% ipython --no-banner

In [1]: import numpy as np

In [2]: np.set_printoptions(precision=3, suppress=True, linewidth=120)

In [3]: def rd(a):
   ...:     return np.round(a, 3) + 0
   ...: 

In [4]: X = np.load("test14.npy")

In [5]: X
Out[5]: 
array([[ 6,  4,  8,  4,  9,  5,  9,  9,  6,  6,  2,  7],
       [ 1,  7,  8,  3,  4,  7,  3,  7,  1,  0,  1,  1],
       [ 6,  9,  2,  1,  1,  4,  9,  0,  0,  2,  7,  0],
       [ 1,  4,  8,  3,  5,  9,  9,  9,  0,  0,  0,  0],
       [ 9, 25, 32, 13, 21, 26, 18, 30,  9,  6,  5, 10]])

In [6]: f = np.array([1, -3])

In [7]: np.array([np.convolve(row, f, "same") for row in X])
Out[7]: 
array([[  6, -14,  -4, -20,  -3, -22,  -6, -18, -21, -12, -16,   1],
       [  1,   4, -13, -21,  -5,  -5, -18,  -2, -20,  -3,   1,  -2],
       [  6,  -9, -25,  -5,  -2,   1,  -3, -27,   0,   2,   1, -21],
       [  1,   1,  -4, -21,  -4,  -6, -18, -18, -27,   0,   0,   0],
       [  9,  -2, -43, -83, -18, -37, -60, -24, -81, -21, -13,  -5]])

In [8]: Uu, sv, Vt = np.linalg.svd(X)

In [9]: np.argmax(sv[:-1] / (sv[1:] + 1e-6)) + 1
Out[9]: np.int64(4)

In [10]: rd(sv)
Out[10]: array([74.641, 12.86 , 10.345,  6.582,  0.   ])

In [11]: A2 = Uu[:, :4] @ np.diag(sv[:4]) @ Vt[:4]

In [12]: rd(np.linalg.norm(X - A2) / np.linalg.norm(X))
Out[12]: np.float64(0.0)

In [13]: A2 = X[0, 0] * X[1:] - np.outer(X[1:, 0], X[0])

In [14]: A2
Out[14]: 
array([[  0,  38,  40,  14,  15,  37,   9,  33,   0,  -6,   4,  -1],
       [  0,  30, -36, -18, -48,  -6,   0, -54, -36, -24,  30, -42],
       [  0,  20,  40,  14,  21,  49,  45,  45,  -6,  -6,  -2,  -7],
       [  0, 114, 120,  42,  45, 111,  27,  99,   0, -18,  12,  -3]])

In [15]: rd(X[:, 0] / X[0, 0])
Out[15]: array([1.   , 0.167, 1.   , 0.167, 1.5  ])
